$ python -q
>>> import numpy as np
>>> np.set_printoptions(precision=3, suppress=True, linewidth=140, sign=" ")
>>> W0 = np.load("test11.npy")
>>> W0
array([[  9.362,  20.149,  19.748,  -9.522],
       [  9.757,  19.32 ,  18.78 , -11.209],
       [ 10.665,  22.623,  18.532, -10.758],
       [  9.213,  19.328,  22.054, -11.218],
       [  8.967,  18.523,  20.512,  -9.869],
       [ 10.056,  19.941,  18.854,  -9.061],
       [  8.259,  19.733,  19.45 ,  -9.308],
       [  8.066,  18.848,  19.559,  -8.507],
       [  9.986,  19.136,  21.023,  -8.823],
       [  8.967,  19.857,  20.649,  -9.233],
       [ 10.008,  20.167,  19.325,  -7.989],
       [  9.919,  19.15 ,  17.362, -10.055],
       [  8.472,  19.591,  21.582, -10.234],
       [  9.041,  19.202,  21.517, -10.63 ],
       [ 11.293,  21.788,  20.651, -10.006],
       [ 10.624,  20.721,  20.194,  -8.89 ],
       [  9.242,  18.573,  19.17 ,  -8.756],
       [  9.081,  19.206,  19.56 , -11.134]])
>>> rng = np.random.default_rng(7213)
>>> idx = rng.permutation(4)
>>> out = W0[:, idx] * rng.choice([-1, 1], 4)
>>> out
array([[ 20.149,   9.522,   9.362,  19.748],
       [ 19.32 ,  11.209,   9.757,  18.78 ],
       [ 22.623,  10.758,  10.665,  18.532],
       [ 19.328,  11.218,   9.213,  22.054],
       [ 18.523,   9.869,   8.967,  20.512],
       [ 19.941,   9.061,  10.056,  18.854],
       [ 19.733,   9.308,   8.259,  19.45 ],
       [ 18.848,   8.507,   8.066,  19.559],
       [ 19.136,   8.823,   9.986,  21.023],
       [ 19.857,   9.233,   8.967,  20.649],
       [ 20.167,   7.989,  10.008,  19.325],
       [ 19.15 ,  10.055,   9.919,  17.362],
       [ 19.591,  10.234,   8.472,  21.582],
       [ 19.202,  10.63 ,   9.041,  21.517],
       [ 21.788,  10.006,  11.293,  20.651],
       [ 20.721,   8.89 ,  10.624,  20.194],
       [ 18.573,   8.756,   9.242,  19.17 ],
       [ 19.206,  11.134,   9.081,  19.56 ]])
>>> left, _, VT = np.linalg.svd(W0.T @ out)
>>> np.round(left @ VT, 3) + 0
array([[ 0.,  0.,  1.,  0.],
       [ 1.,  0.,  0.,  0.],
       [ 0.,  0.,  0.,  1.],
       [ 0., -1.,  0.,  0.]])
>>> idx
array([ 1,  3,  0,  2])
